% python3 -q
>>> import numpy as np
>>> np.set_printoptions(precision=2, suppress=True, linewidth=100, sign=" ")
>>> tidy = lambda a: np.round(a, 2) + 0
>>> W0 = np.loadtxt("x.csv", delimiter=",")
>>> print(W0)
[[-1.35 -0.66 -1.24  1.97  1.79]
 [ 0.65  0.25  0.71 -1.   -1.24]
 [-0.59 -0.35 -0.76  1.06  1.05]
 [ 5.38  2.65  5.53 -8.11 -7.91]
 [-2.15 -0.88 -2.02  3.09  2.89]
 [-2.26 -1.03 -2.24  3.39  3.44]
 [ 2.22  1.2   2.12 -3.32 -3.5 ]
 [ 0.44  0.1   0.48 -0.75 -0.75]
 [ 1.21  0.66  1.09 -1.54 -1.9 ]
 [-1.87 -0.89 -1.9   2.77  2.82]
 [-1.38 -0.51 -1.35  1.95  1.8 ]
 [ 0.33  0.2   0.25 -0.32 -0.27]
 [ 3.5   1.67  3.53 -5.1  -5.3 ]
 [ 0.59  0.28  0.64 -1.1  -0.86]
 [ 0.65  0.54  0.8  -1.41 -1.28]
 [-4.41 -2.   -4.25  6.33  6.73]
 [ 0.1   0.11  0.11 -0.29 -0.27]
 [-1.84 -0.94 -1.72  2.69  2.8 ]
 [ 1.74  0.74  1.64 -2.4  -2.46]
 [-0.87 -0.43 -0.76  1.14  1.17]
 [-0.89 -0.39 -0.61  0.89  1.02]
 [ 1.28  0.6   1.29 -1.9  -2.  ]
 [-1.35 -0.74 -1.38  2.25  2.05]
 [ 0.54  0.1   0.43 -0.74 -0.81]
 [-1.57 -0.73 -1.65  2.38  2.26]
 [ 0.82  0.38  0.68 -0.85 -1.22]
 [-2.06 -0.97 -1.88  2.94  3.19]
 [ 1.09  0.42  1.07 -1.93 -1.63]
 [ 0.5   0.36  0.74 -0.83 -1.06]
 [-1.01 -0.43 -1.02  1.52  1.48]
 [-0.27 -0.18 -0.33  0.48  0.43]
 [-2.5  -1.12 -2.38  3.62  3.67]
 [-0.06 -0.04  0.17 -0.03 -0.16]
 [ 0.83  0.61  1.11 -1.63 -1.57]
 [-1.07 -0.71 -1.23  1.7   1.76]
 [ 0.49  0.19  0.48 -1.06 -0.74]
 [-2.03 -0.86 -1.93  2.91  2.68]
 [-1.47 -0.63 -1.61  2.19  2.14]
 [-0.93 -0.46 -0.9   1.25  1.33]
 [-2.33 -1.3  -2.68  3.79  3.72]
 [ 2.82  1.4   2.83 -4.25 -4.35]]
>>> x0 = np.array([-3, -3, 2, 3, 0])
>>> target = W0 @ x0
>>> c, lr = np.zeros(5), 1 / np.linalg.norm(W0, 2) ** 2
>>> for i in range(8):
...     c -= lr * W0.T @ (W0 @ c - target)
...     if i % 2 == 0: print(i, round(np.linalg.norm(W0 @ c - target), 2))
... 
0 2.36
2 2.36
4 2.35
6 2.35
>>> print(tidy(np.linalg.cond(W0)))
67.96
>>> x0 = np.array([0, 5, 1, 5, 5])
>>> a = np.maximum(W0 @ x0, 0)
>>> print(tidy(W0.T @ a))
[-814.41 -381.1  -803.58 1198.1  1209.88]
>>> print(np.flatnonzero(a > 1e-9))
[  0   2   4   5   9  10  15  17  19  20  22  24  26  29  30  31  34  36  37  38  39]
>>> proj = W0 @ np.linalg.solve(W0.T @ W0, W0.T)
>>> print(tidy(np.linalg.eigvalsh(proj)))
[ 0.  0.  0.  0.  0.  0.  0.  0.  0.  0.  0.  0.  0.  0.  0.  0.  0.  0.  0.  0.  0.  0.  0.  0.
  0.  0.  0.  0.  0.  0.  0.  0.  0.  0.  0.  0.  1.  1.  1.  1.  1.]
>>> print(tidy(proj @ W0[:, 4]))
[ 1.79 -1.24  1.05 -7.91  2.89  3.44 -3.5  -0.75 -1.9   2.82  1.8  -0.27 -5.3  -0.86 -1.28  6.73
 -0.27  2.8  -2.46  1.17  1.02 -2.    2.05 -0.81  2.26 -1.22  3.19 -1.63 -1.06  1.48  0.43  3.67
 -0.16 -1.57  1.76 -0.74  2.68  2.14  1.33  3.72 -4.35]
>>> rng = np.random.default_rng(274906)
>>> labels = rng.permutation(5)
>>> out = W0[:, labels] * rng.choice([-1, 1], 5)
>>> print(out)
[[ 1.24 -1.35 -1.97 -1.79 -0.66]
 [-0.71  0.65  1.    1.24  0.25]
 [ 0.76 -0.59 -1.06 -1.05 -0.35]
 [-5.53  5.38  8.11  7.91  2.65]
 [ 2.02 -2.15 -3.09 -2.89 -0.88]
 [ 2.24 -2.26 -3.39 -3.44 -1.03]
 [-2.12  2.22  3.32  3.5   1.2 ]
 [-0.48  0.44  0.75  0.75  0.1 ]
 [-1.09  1.21  1.54  1.9   0.66]
 [ 1.9  -1.87 -2.77 -2.82 -0.89]
 [ 1.35 -1.38 -1.95 -1.8  -0.51]
 [-0.25  0.33  0.32  0.27  0.2 ]
 [-3.53  3.5   5.1   5.3   1.67]
 [-0.64  0.59  1.1   0.86  0.28]
 [-0.8   0.65  1.41  1.28  0.54]
 [ 4.25 -4.41 -6.33 -6.73 -2.  ]
 [-0.11  0.1   0.29  0.27  0.11]
 [ 1.72 -1.84 -2.69 -2.8  -0.94]
 [-1.64  1.74  2.4   2.46  0.74]
 [ 0.76 -0.87 -1.14 -1.17 -0.43]
 [ 0.61 -0.89 -0.89 -1.02 -0.39]
 [-1.29  1.28  1.9   2.    0.6 ]
 [ 1.38 -1.35 -2.25 -2.05 -0.74]
 [-0.43  0.54  0.74  0.81  0.1 ]
 [ 1.65 -1.57 -2.38 -2.26 -0.73]
 [-0.68  0.82  0.85  1.22  0.38]
 [ 1.88 -2.06 -2.94 -3.19 -0.97]
 [-1.07  1.09  1.93  1.63  0.42]
 [-0.74  0.5   0.83  1.06  0.36]
 [ 1.02 -1.01 -1.52 -1.48 -0.43]
 [ 0.33 -0.27 -0.48 -0.43 -0.18]
 [ 2.38 -2.5  -3.62 -3.67 -1.12]
 [-0.17 -0.06  0.03  0.16 -0.04]
 [-1.11  0.83  1.63  1.57  0.61]
 [ 1.23 -1.07 -1.7  -1.76 -0.71]
 [-0.48  0.49  1.06  0.74  0.19]
 [ 1.93 -2.03 -2.91 -2.68 -0.86]
 [ 1.61 -1.47 -2.19 -2.14 -0.63]
 [ 0.9  -0.93 -1.25 -1.33 -0.46]
 [ 2.68 -2.33 -3.79 -3.72 -1.3 ]
 [-2.83  2.82  4.25  4.35  1.4 ]]
>>> Uu, _, Vh = np.linalg.svd(W0.T @ out)
>>> print(tidy(np.linalg.lstsq(W0, out)[0]))
[[ 0.  1.  0.  0.  0.]
 [ 0.  0.  0.  0.  1.]
 [-1.  0.  0.  0.  0.]
 [ 0.  0. -1.  0.  0.]
 [ 0.  0.  0. -1.  0.]]
>>> print(tidy(Uu @ Vh))
[[ 0.  1.  0.  0.  0.]
 [ 0.  0.  0.  0.  1.]
 [-1.  0.  0.  0.  0.]
 [ 0.  0. -1.  0.  0.]
 [ 0.  0.  0. -1.  0.]]
>>> A = np.array([[8, -2, 0, 0, 6, 0, 8],
...     [-2, 1, 1, 1, -1, 0, -2],
...     [0, 1, 2, 2, 1, 0, 0],
...     [0, 1, 2, 2, 1, 0, 0],
...     [6, -1, 1, 1, 5, 0, 6],
...     [0, 0, 0, 0, 0, 0, 0],
...     [8, -2, 0, 0, 6, 0, 8]])
>>> Uu, sv, Vh = np.linalg.svd(A)
>>> V = Vh[:(sv > 1e-8).sum()]
>>> x0 = A[6] + 5 * A[2] + rng.integers(2) * np.eye(7)[5]
>>> print(x0)
[  8.   3.  10.  10.  11.   1.   8.]
>>> print(np.allclose(V.T @ V @ x0, x0))
False
>>> print(tidy(np.diag(V.T @ V)))
[ 0.38  0.13  0.4   0.4   0.29  0.    0.38]
